$ python -q
>>> import numpy as np
>>> np.set_printoptions(precision=2, suppress=True, linewidth=100, sign=" ")
>>> F = np.array([[0, 1, 1, 1, 1, 0],
...     [1, 0, 1, 0, 1, 0],
...     [1, 1, 0, 1, 1, 0],
...     [1, 0, 1, 0, 0, 0],
...     [1, 1, 1, 0, 0, 0],
...     [0, 0, 0, 0, 0, 0]])
>>> # null space of dimension 1
>>> print(np.all(np.linalg.eigvalsh(F) > 0))
False
>>> w, V = np.linalg.eigvalsh(F)
Traceback (most recent call last):
  File "<python-input-5>", line 1, in <module>
    w, V = np.linalg.eigvalsh(F)
    ^^^^
ValueError: too many values to unpack (expected 2)
>>> w, V = np.linalg.eigh(F)
>>> print(np.abs(V[:, -1]).round(6).argmax())
0
>>> print(np.unique(w.round(6) + 0, return_counts=True)[1])
[ 1  2  1  1  1]
>>> print(np.linalg.svd(F, compute_uv=False))
[ 3.32  1.68  1.    1.    0.36  0.  ]
>>> print(np.round(V @ np.diag(w) @ V.T, 2) + 0)
[[ 0.  1.  1.  1.  1.  0.]
 [ 1.  0.  1.  0.  1.  0.]
 [ 1.  1.  0.  1.  1.  0.]
 [ 1.  0.  1.  0.  0.  0.]
 [ 1.  1.  1.  0.  0.  0.]
 [ 0.  0.  0.  0.  0.  0.]]
>>> rk = np.linalg.matrix_rank(F)
>>> print(rk)
5
>>> null = np.linalg.svd(F)[2][rk:].T
>>> print([int(np.linalg.matrix_rank(F[:i])) for i in range(1, len(F) + 1)])
[1, 2, 3, 4, 5, 5]
>>> print(null @ null.T)
[[ 0.  0.  0.  0.  0.  0.]
 [ 0.  0.  0.  0.  0.  0.]
 [ 0.  0.  0.  0.  0.  0.]
 [ 0.  0.  0.  0.  0.  0.]
 [ 0.  0.  0.  0.  0.  0.]
 [ 0.  0.  0.  0.  0.  1.]]
>>> print([int(np.linalg.matrix_rank(F[:, :j + 1])) for j in range(6)])
[1, 2, 3, 4, 5, 5]
>>> print(np.linalg.matrix_rank(F.T @ F), np.linalg.matrix_rank(F @ F.T))
5 5
>>> print(null.shape)
(6, 1)
>>> Y = np.array([[-1, 4], [-2, 2]])
>>> cent = np.array([[8, 4, 8], [0, 9, 1], [4, 1, 2]])
>>> W0 = np.kron(Y, cent)
>>> print(W0)
[[ -8  -4  -8  32  16  32]
 [  0  -9  -1   0  36   4]
 [ -4  -1  -2  16   4   8]
 [-16  -8 -16  16   8  16]
 [  0 -18  -2   0  18   2]
 [ -8  -2  -4   8   2   4]]
>>> vec = np.array([-2, -3, 2, 0, -3, 1])
>>> target = W0 @ vec
>>> c, lr = np.zeros(6), 1 / np.linalg.norm(W0, 2) ** 2
>>> for i in range(20):
...     c -= lr * W0.T @ (W0 @ c - target)
...     if i % 5 == 0: print(i, round(np.linalg.norm(W0 @ c - target), 2))
... 
0 60.77
5 35.1
10 28.77
15 24.41
>>> print(round(float(np.linalg.cond(W0)), 2))
41.55
>>> print(c)
[-0.6  -0.96 -0.56  0.44 -2.14  0.08]
>>> rng = np.random.default_rng(9)
>>> Y = W0 + rng.integers(-2, 3, (6, 5)) @ rng.integers(-2, 3, (5, 6))
>>> print(Y)
[[ -2  -6  -2  32  12  37]
 [ -1  -6   3   6  43   5]
 [ -6   5   8  26  16  12]
 [-24  -4 -14  10  12  17]
 [  3 -19  -2   1  16   3]
 [ -8  -2 -10  14  -6   3]]
>>> print(np.linalg.matrix_rank(Y - W0, tol=1e-8))
5
>>> T = np.stack([W0, -1 * W0, W0[::-1]])
>>> print(T.sum(axis=0))
[[ -8  -2  -4   8   2   4]
 [  0 -18  -2   0  18   2]
 [-16  -8 -16  16   8  16]
 [ -4  -1  -2  16   4   8]
 [  0  -9  -1   0  36   4]
 [ -8  -4  -8  32  16  32]]
>>> print(np.einsum("bij,cij->bc", T, T))
[[ 6175 -6175  3720]
 [-6175  6175 -3720]
 [ 3720 -3720  6175]]
>>> arr = np.load("case10.npy")
>>> print(arr)
[[ 0  1 -3]
 [-1  0  0]
 [ 3  0  0]]
>>> Y = arr / np.sqrt((arr ** 2).mean(axis=1, keepdims=True))
>>> print(np.linalg.matrix_rank(Y) == np.linalg.matrix_rank(arr))
True
>>> print(np.linalg.norm(Y, axis=1))
[ 1.73  1.73  1.73]
